In [1]: import numpy as np

In [2]: np.set_printoptions(precision=2, suppress=True, linewidth=100, floatmode="fixed")

In [3]: rd = lambda a: np.round(a, 2) + 0

In [4]: A2 = np.array([[1, 1], [1, -1]])

In [5]: rng = np.random.default_rng(74640)

In [6]: E = np.kron(A2, np.kron(A2, A2))[rng.permutation(8)][:5]

In [7]: E
Out[7]: 
array([[ 1, -1, -1,  1, -1,  1,  1, -1],
       [ 1,  1,  1,  1, -1, -1, -1, -1],
       [ 1,  1,  1,  1,  1,  1,  1,  1],
       [ 1, -1,  1, -1,  1, -1,  1, -1],
       [ 1, -1, -1,  1,  1, -1, -1,  1]])

In [8]: A2 = E / np.linalg.norm(E, axis=1, keepdims=True)

In [9]: G = A2 @ A2.T

In [10]: rd(G)
Out[10]: 
array([[1.00, 0.00, 0.00, 0.00, 0.00],
       [0.00, 1.00, 0.00, 0.00, 0.00],
       [0.00, 0.00, 1.00, 0.00, 0.00],
       [0.00, 0.00, 0.00, 1.00, 0.00],
       [0.00, 0.00, 0.00, 0.00, 1.00]])

In [11]: (np.abs(G) > 0.9).astype(int)
Out[11]: 
array([[1, 0, 0, 0, 0],
       [0, 1, 0, 0, 0],
       [0, 0, 1, 0, 0],
       [0, 0, 0, 1, 0],
       [0, 0, 0, 0, 1]])

In [12]: np.argwhere(np.triu(np.abs(G) > 0.95, 1))
Out[12]: array([], shape=(0, 2), dtype=int64)

In [13]: np.degrees(np.arccos(np.clip(G[1, 4], -1, 1)))
Out[13]: np.float64(90.0)

In [14]: rd(np.linalg.norm(E, 2))
Out[14]: np.float64(2.83)

In [15]: E[0] @ E[4]
Out[15]: np.int64(0)

In [16]: rd(np.linalg.norm(E[0] - E[4]))
Out[16]: np.float64(4.0)

In [17]: rd(np.linalg.norm(E[0], 1)), rd(np.linalg.norm(E[0], np.inf))
Out[17]: (np.float64(8.0), np.float64(1.0))

In [18]: A2 = E[0, 0] * E[1:] - np.outer(E[1:, 0], E[0])

In [19]: A2
Out[19]: 
array([[ 0,  2,  2,  0,  0, -2, -2,  0],
       [ 0,  2,  2,  0,  2,  0,  0,  2],
       [ 0,  0,  2, -2,  2, -2,  0,  0],
       [ 0,  0,  0,  0,  2, -2, -2,  2]])

In [20]: np.linalg.matrix_rank(A2), np.linalg.matrix_rank(E)
Out[20]: (np.int64(4), np.int64(5))

In [21]: np.flatnonzero(~A2.round(6).any(axis=1))
Out[21]: array([], dtype=int64)

In [22]: E @ E
Traceback (most recent call last):
  Cell In[22], line 1
    E @ E
ValueError: matmul: Input operand 1 has a mismatch in its core dimension 0, with gufunc signature (n?,k),(k,m?)->(n?,m?) (size 5 is different from 8)


In [23]: G = E.T @ E

In [24]: (E @ E.T).shape
Out[24]: (5, 5)

In [25]: rd(np.linalg.svd(E, compute_uv=False) ** 2)
Out[25]: array([8.00, 8.00, 8.00, 8.00, 8.00])

In [26]: np.trace(G), (E ** 2).sum()
Out[26]: (np.int64(40), np.int64(40))

In [27]: M = np.load("out19.npy")

In [28]: M
Out[28]: 
array([[  6, -11],
       [-11,  22]])

In [29]: A2 = np.linalg.inv(M)

In [30]: np.allclose(A2, M.T)
Out[30]: False

In [31]: (np.abs(A2) > 1e-9).astype(int)
Out[31]: 
array([[1, 1],
       [1, 1]])

In [32]: rd(np.linalg.slogdet(M)[0])
Out[32]: np.float64(1.0)
